% ipython --no-banner

In [1]: import numpy as np

In [2]: import numpy.linalg as la

In [3]: np.set_printoptions(precision=3, suppress=True, linewidth=160)

In [4]: arr = np.loadtxt("run16.csv", delimiter=",")

In [5]: print(arr)
[[-3.  1.  0.  0.  0.  0.  0.  0.]
 [ 0. -3.  1.  0.  0.  0.  0.  0.]
 [ 0.  0. -3.  1.  0.  0.  0.  0.]
 [ 0.  0.  0. -3.  1.  0.  0.  0.]
 [ 0.  0.  0.  0. -3.  1.  0.  0.]
 [ 0.  0.  0.  0.  0. -3.  1.  0.]
 [ 0.  0.  0.  0.  0.  0. -3.  1.]
 [ 0.  0.  0.  0.  0.  0.  0. -3.]]

In [6]: q, Rm = la.qr(arr)

In [7]: print(abs(Rm[0, 0]), round(la.norm(arr[:, 0]), 3))
3.0 3.0

In [8]: print(np.trace(q @ q.T))
8.0

In [9]: print(q.T @ q)
[[1. 0. 0. 0. 0. 0. 0. 0.]
 [0. 1. 0. 0. 0. 0. 0. 0.]
 [0. 0. 1. 0. 0. 0. 0. 0.]
 [0. 0. 0. 1. 0. 0. 0. 0.]
 [0. 0. 0. 0. 1. 0. 0. 0.]
 [0. 0. 0. 0. 0. 1. 0. 0.]
 [0. 0. 0. 0. 0. 0. 1. 0.]
 [0. 0. 0. 0. 0. 0. 0. 1.]]

In [10]: print(q.shape, Rm.shape)
(8, 8) (8, 8)

In [11]: print(np.allclose(Rm.T @ Rm, arr.T @ arr))
True

In [12]: print(Rm)
[[-3.  1.  0.  0.  0.  0.  0.  0.]
 [ 0. -3.  1.  0.  0.  0.  0.  0.]
 [ 0.  0. -3.  1.  0.  0.  0.  0.]
 [ 0.  0.  0. -3.  1.  0.  0.  0.]
 [ 0.  0.  0.  0. -3.  1.  0.  0.]
 [ 0.  0.  0.  0.  0. -3.  1.  0.]
 [ 0.  0.  0.  0.  0.  0. -3.  1.]
 [ 0.  0.  0.  0.  0.  0.  0. -3.]]

In [13]: print(np.sort(la.eigvals(arr)))
[-3. -3. -3. -3. -3. -3. -3. -3.]

In [14]: print([int(la.matrix_rank(la.matrix_power(arr, p))) for p in range(1, 9)])
[8, 8, 8, 8, 8, 8, 8, 8]

In [15]: print(la.matrix_rank(arr - arr[0, 0] * np.eye(8)))
7

In [16]: print(np.prod(np.diag(arr)), round(la.det(arr), 3))
6561.0 6561.0

In [17]: u = np.array([2, -5, 8, -5, -2, -3, -2, 2, 9, 1, 7, 2]) + 0.5

In [18]: A = np.outer(u, u) / (u @ u)

In [19]: print(A)
[[ 0.021 -0.039  0.073 -0.039 -0.013 -0.021 -0.013  0.021  0.082  0.013  0.064  0.021]
 [-0.039  0.07  -0.131  0.07   0.023  0.039  0.023 -0.039 -0.147 -0.023 -0.116 -0.039]
 [ 0.073 -0.131  0.248 -0.131 -0.044 -0.073 -0.044  0.073  0.277  0.044  0.219  0.073]
 [-0.039  0.07  -0.131  0.07   0.023  0.039  0.023 -0.039 -0.147 -0.023 -0.116 -0.039]
 [-0.013  0.023 -0.044  0.023  0.008  0.013  0.008 -0.013 -0.049 -0.008 -0.039 -0.013]
 [-0.021  0.039 -0.073  0.039  0.013  0.021  0.013 -0.021 -0.082 -0.013 -0.064 -0.021]
 [-0.013  0.023 -0.044  0.023  0.008  0.013  0.008 -0.013 -0.049 -0.008 -0.039 -0.013]
 [ 0.021 -0.039  0.073 -0.039 -0.013 -0.021 -0.013  0.021  0.082  0.013  0.064  0.021]
 [ 0.082 -0.147  0.277 -0.147 -0.049 -0.082 -0.049  0.082  0.31   0.049  0.245  0.082]
 [ 0.013 -0.023  0.044 -0.023 -0.008 -0.013 -0.008  0.013  0.049  0.008  0.039  0.013]
 [ 0.064 -0.116  0.219 -0.116 -0.039 -0.064 -0.039  0.064  0.245  0.039  0.193  0.064]
 [ 0.021 -0.039  0.073 -0.039 -0.013 -0.021 -0.013  0.021  0.082  0.013  0.064  0.021]]

In [20]: vals, evecs = la.eigh(A)

In [21]: x0 = np.array([-3, 0, 2, 0, -2, 1, -1, -3, 3, 2, -2, 0])

In [22]: print(evecs * np.abs(vals) @ evecs.T)
[[ 0.021 -0.039  0.073 -0.039 -0.013 -0.021 -0.013  0.021  0.082  0.013  0.064  0.021]
 [-0.039  0.07  -0.131  0.07   0.023  0.039  0.023 -0.039 -0.147 -0.023 -0.116 -0.039]
 [ 0.073 -0.131  0.248 -0.131 -0.044 -0.073 -0.044  0.073  0.277  0.044  0.219  0.073]
 [-0.039  0.07  -0.131  0.07   0.023  0.039  0.023 -0.039 -0.147 -0.023 -0.116 -0.039]
 [-0.013  0.023 -0.044  0.023  0.008  0.013  0.008 -0.013 -0.049 -0.008 -0.039 -0.013]
 [-0.021  0.039 -0.073  0.039  0.013  0.021  0.013 -0.021 -0.082 -0.013 -0.064 -0.021]
 [-0.013  0.023 -0.044  0.023  0.008  0.013  0.008 -0.013 -0.049 -0.008 -0.039 -0.013]
 [ 0.021 -0.039  0.073 -0.039 -0.013 -0.021 -0.013  0.021  0.082  0.013  0.064  0.021]
 [ 0.082 -0.147  0.277 -0.147 -0.049 -0.082 -0.049  0.082  0.31   0.049  0.245  0.082]
 [ 0.013 -0.023  0.044 -0.023 -0.008 -0.013 -0.008  0.013  0.049  0.008  0.039  0.013]
 [ 0.064 -0.116  0.219 -0.116 -0.039 -0.064 -0.039  0.064  0.245  0.039  0.193  0.064]
 [ 0.021 -0.039  0.073 -0.039 -0.013 -0.021 -0.013  0.021  0.082  0.013  0.064  0.021]]

In [23]: print((np.sign(evecs[:, -1].round(6)) == np.sign(evecs[0, -1].round(6))).astype(int))
[1 0 1 0 0 0 0 1 1 1 1 1]

In [24]: print(evecs * np.maximum(vals, 0) @ evecs.T)
[[ 0.021 -0.039  0.073 -0.039 -0.013 -0.021 -0.013  0.021  0.082  0.013  0.064  0.021]
 [-0.039  0.07  -0.131  0.07   0.023  0.039  0.023 -0.039 -0.147 -0.023 -0.116 -0.039]
 [ 0.073 -0.131  0.248 -0.131 -0.044 -0.073 -0.044  0.073  0.277  0.044  0.219  0.073]
 [-0.039  0.07  -0.131  0.07   0.023  0.039  0.023 -0.039 -0.147 -0.023 -0.116 -0.039]
 [-0.013  0.023 -0.044  0.023  0.008  0.013  0.008 -0.013 -0.049 -0.008 -0.039 -0.013]
 [-0.021  0.039 -0.073  0.039  0.013  0.021  0.013 -0.021 -0.082 -0.013 -0.064 -0.021]
 [-0.013  0.023 -0.044  0.023  0.008  0.013  0.008 -0.013 -0.049 -0.008 -0.039 -0.013]
 [ 0.021 -0.039  0.073 -0.039 -0.013 -0.021 -0.013  0.021  0.082  0.013  0.064  0.021]
 [ 0.082 -0.147  0.277 -0.147 -0.049 -0.082 -0.049  0.082  0.31   0.049  0.245  0.082]
 [ 0.013 -0.023  0.044 -0.023 -0.008 -0.013 -0.008  0.013  0.049  0.008  0.039  0.013]
 [ 0.064 -0.116  0.219 -0.116 -0.039 -0.064 -0.039  0.064  0.245  0.039  0.193  0.064]
 [ 0.021 -0.039  0.073 -0.039 -0.013 -0.021 -0.013  0.021  0.082  0.013  0.064  0.021]]

In [25]: print(round(x0 @ A @ x0, 3))
1.444

In [26]: print(round(x0 @ A @ x0 / (x0 @ x0), 3), np.round(vals[0], 3), vals[-1])
0.032 -0.0 1.0

In [27]: print(la.matrix_rank(A))
1

In [28]: print(A.sum(axis=0))
[ 0.172 -0.309  0.584 -0.309 -0.103 -0.172 -0.103  0.172  0.653  0.103  0.515  0.172]

In [29]: print(A.mean(axis=0))
[ 0.014 -0.026  0.049 -0.026 -0.009 -0.014 -0.009  0.014  0.054  0.009  0.043  0.014]

In [30]: print(A.shape)
(12, 12)

In [31]: print(np.count_nonzero(A))
144

In [32]: print(np.unravel_index(np.abs(A).argmax(), A.shape))
(np.int64(8), np.int64(8))

In [33]: print(np.sort(np.abs(la.eigvals(arr))))
[3. 3. 3. 3. 3. 3. 3. 3.]

In [34]: print(la.matrix_power(arr, 3))
[[-27.  27.  -9.   1.   0.   0.   0.   0.]
 [  0. -27.  27.  -9.   1.   0.   0.   0.]
 [  0.   0. -27.  27.  -9.   1.   0.   0.]
 [  0.   0.   0. -27.  27.  -9.   1.   0.]
 [  0.   0.   0.   0. -27.  27.  -9.   1.]
 [  0.   0.   0.   0.   0. -27.  27.  -9.]
 [  0.   0.   0.   0.   0.   0. -27.  27.]
 [  0.   0.   0.   0.   0.   0.   0. -27.]]

In [35]: print(np.round(la.det(arr), 3))
6561.0

In [36]: print(round(float(np.abs(la.eigvals(arr)).max()), 3))
3.0

In [37]: print(np.allclose(arr @ arr.T, arr.T @ arr))
False

In [38]: print(arr @ arr)
[[ 9. -6.  1.  0.  0.  0.  0.  0.]
 [ 0.  9. -6.  1.  0.  0.  0.  0.]
 [ 0.  0.  9. -6.  1.  0.  0.  0.]
 [ 0.  0.  0.  9. -6.  1.  0.  0.]
 [ 0.  0.  0.  0.  9. -6.  1.  0.]
 [ 0.  0.  0.  0.  0.  9. -6.  1.]
 [ 0.  0.  0.  0.  0.  0.  9. -6.]
 [ 0.  0.  0.  0.  0.  0.  0.  9.]]

In [39]: print((arr - arr.T) / 2)
[[ 0.   0.5  0.   0.   0.   0.   0.   0. ]
 [-0.5  0.   0.5  0.   0.   0.   0.   0. ]
 [ 0.  -0.5  0.   0.5  0.   0.   0.   0. ]
 [ 0.   0.  -0.5  0.   0.5  0.   0.   0. ]
 [ 0.   0.   0.  -0.5  0.   0.5  0.   0. ]
 [ 0.   0.   0.   0.  -0.5  0.   0.5  0. ]
 [ 0.   0.   0.   0.   0.  -0.5  0.   0.5]
 [ 0.   0.   0.   0.   0.   0.  -0.5  0. ]]

In [40]: x0 = np.array([2, 6, 0, 2, 0, 8, 2, 4, 1, 3, 3, 9])

In [41]: print(la.eigvalsh(2 * A - np.eye(12)))
[-1. -1. -1. -1. -1. -1. -1. -1. -1. -1. -1.  1.]

In [42]: print(round((x0 - A @ x0) @ (A @ x0), 3))
0.0

In [43]: print(A @ x0)
[ 0.129 -0.232  0.438 -0.232 -0.077 -0.129 -0.077  0.129  0.49   0.077  0.387  0.129]

In [44]: print(np.eye(12) - A)
[[ 0.979  0.039 -0.073  0.039  0.013  0.021  0.013 -0.021 -0.082 -0.013 -0.064 -0.021]
 [ 0.039  0.93   0.131 -0.07  -0.023 -0.039 -0.023  0.039  0.147  0.023  0.116  0.039]
 [-0.073  0.131  0.752  0.131  0.044  0.073  0.044 -0.073 -0.277 -0.044 -0.219 -0.073]
 [ 0.039 -0.07   0.131  0.93  -0.023 -0.039 -0.023  0.039  0.147  0.023  0.116  0.039]
 [ 0.013 -0.023  0.044 -0.023  0.992 -0.013 -0.008  0.013  0.049  0.008  0.039  0.013]
 [ 0.021 -0.039  0.073 -0.039 -0.013  0.979 -0.013  0.021  0.082  0.013  0.064  0.021]
 [ 0.013 -0.023  0.044 -0.023 -0.008 -0.013  0.992  0.013  0.049  0.008  0.039  0.013]
 [-0.021  0.039 -0.073  0.039  0.013  0.021  0.013  0.979 -0.082 -0.013 -0.064 -0.021]
 [-0.082  0.147 -0.277  0.147  0.049  0.082  0.049 -0.082  0.69  -0.049 -0.245 -0.082]
 [-0.013  0.023 -0.044  0.023  0.008  0.013  0.008 -0.013 -0.049  0.992 -0.039 -0.013]
 [-0.064  0.116 -0.219  0.116  0.039  0.064  0.039 -0.064 -0.245 -0.039  0.807 -0.064]
 [-0.021  0.039 -0.073  0.039  0.013  0.021  0.013 -0.021 -0.082 -0.013 -0.064  0.979]]

In [45]: print(np.trace(A))
1.0

In [46]: X = np.load("layer8.npy")

In [47]: print(X)
[[ 0.  0.  0.  0.  0.  0.  0.  0.  0.  1. -1.  1.  5.  0.]
 [ 0.  0.  0.  0.  0.  0.  0.  0.  0.  1.  2. -5.  1. -2.]
 [ 0.  0.  0.  0.  0.  0.  0.  0.  0.  3. -2.  1.  4.  5.]
 [ 0.  0.  0.  0.  0.  0.  0.  0.  0. -4. -4.  5.  1.  5.]
 [ 0.  0.  0.  0.  0.  0.  0.  0.  0. -4.  5.  2.  5.  1.]
 [ 0.  0.  0.  0.  0.  0.  0.  0.  0. -2.  5.  4. -3. -5.]
 [ 0.  0.  0.  0.  0.  0.  0.  0.  0. -2.  0. -4. -1.  4.]
 [ 0.  0.  0.  0.  0.  0.  0.  0.  0. -2.  2. -2.  3.  0.]
 [ 0.  0.  0.  0.  0.  0.  0.  0.  0. -3. -1.  4.  0.  1.]
 [ 1.  1.  3. -4. -4. -2. -2. -2. -3.  0.  0.  0.  0.  0.]
 [-1.  2. -2. -4.  5.  5.  0.  2. -1.  0.  0.  0.  0.  0.]
 [ 1. -5.  1.  5.  2.  4. -4. -2.  4.  0.  0.  0.  0.  0.]
 [ 5.  1.  4.  1.  5. -3. -1.  3.  0.  0.  0.  0.  0.  0.]
 [ 0. -2.  5.  5.  1. -5.  4.  0.  1.  0.  0.  0.  0.  0.]]

In [48]: vals, evecs = la.eigh(X)

In [49]: print(np.abs(evecs[:, -1]).round(6).argmax())
13

In [50]: print(vals.round(3) + 0)
[-12.762 -11.184  -9.44   -6.968  -3.219   0.      0.      0.      0.      3.219   6.968   9.44   11.184  12.762]

In [51]: M = np.tril(np.array([[3, -2, -3, -1, -3],
    ...:     [0, 1, -1, -3, -1],
    ...:     [-2, -3, -3, 2, -1],
    ...:     [-1, 0, 2, -1, 1],
    ...:     [-2, 2, 0, 2, 1]]), -1) + np.eye(5, dtype=int)

In [52]: print(M)
[[ 1  0  0  0  0]
 [ 0  1  0  0  0]
 [-2 -3  1  0  0]
 [-1  0  2  1  0]
 [-2  2  0  2  1]]

In [53]: vals, evecs = la.eig(M)

In [54]: print(vals)
[1. 1. 1. 1. 1.]

In [55]: print(np.prod(vals))
1.0

In [56]: rng = np.random.default_rng(71)

In [57]: z = rng.permutation(5)

In [58]: print(z)
[2 4 1 0 3]

In [59]: A2 = M[z][:, z]

In [60]: print(np.diag(A2))
[1 1 1 1 1]

In [61]: print(round(float(la.det(A2)), 3), np.round(la.det(M[z]), 3))
1.0 1.0

In [62]: x0 = np.array([-3, -3, -2, -2, -1])

In [63]: target = M @ x0

In [64]: beta, lr = np.zeros(5), 1 / la.norm(M, 2) ** 2

In [65]: for i in range(25):
    ...:     beta -= lr * M.T @ (M @ beta - target)
    ...:     if i % 5 == 0: print(i, round(la.norm(M @ beta - target), 3))
    ...: 
0 4.836
5 2.191
10 1.192
15 0.847
20 0.708

In [66]: print(round(la.cond(M), 3))
64.175

In [67]: print(beta)
[-2.473 -3.336 -1.94  -1.574  0.004]

In [68]: q, evecs = la.qr(M[:, :2])[0], la.qr(M[:, 2:])[0]

In [69]: s = la.svd(q.T @ evecs, compute_uv=False)

In [70]: print(s)
[0.966 0.944]

In [71]: print((s > 0.9).sum())
2

In [72]: K = np.array([[-1, 3, 0, 0, 0, 0],
    ...:     [-3, 3, 0, 0, 0, 0],
    ...:     [1, 3, 0, 0, 0, 0],
    ...:     [0, 0, -1, 3, 0, 0],
    ...:     [0, 0, -3, 3, 0, 0],
    ...:     [0, 0, 1, 3, 0, 0],
    ...:     [0, 0, 0, 0, -1, 3],
    ...:     [0, 0, 0, 0, -3, 3],
    ...:     [0, 0, 0, 0, 1, 3]])

In [73]: A2 = K / np.sqrt((K ** 2).mean(axis=1, keepdims=True))

In [74]: print(la.matrix_rank(A2) == la.matrix_rank(K))
True

In [75]: print(la.matrix_rank(K - K.mean(axis=1, keepdims=True)))
5

In [76]: print(K - K.mean(axis=1, keepdims=True))
[[-1.333  2.667 -0.333 -0.333 -0.333 -0.333]
 [-3.     3.     0.     0.     0.     0.   ]
 [ 0.333  2.333 -0.667 -0.667 -0.667 -0.667]
 [-0.333 -0.333 -1.333  2.667 -0.333 -0.333]
 [ 0.     0.    -3.     3.     0.     0.   ]
 [-0.667 -0.667  0.333  2.333 -0.667 -0.667]
 [-0.333 -0.333 -0.333 -0.333 -1.333  2.667]
 [ 0.     0.     0.     0.    -3.     3.   ]
 [-0.667 -0.667 -0.667 -0.667  0.333  2.333]]
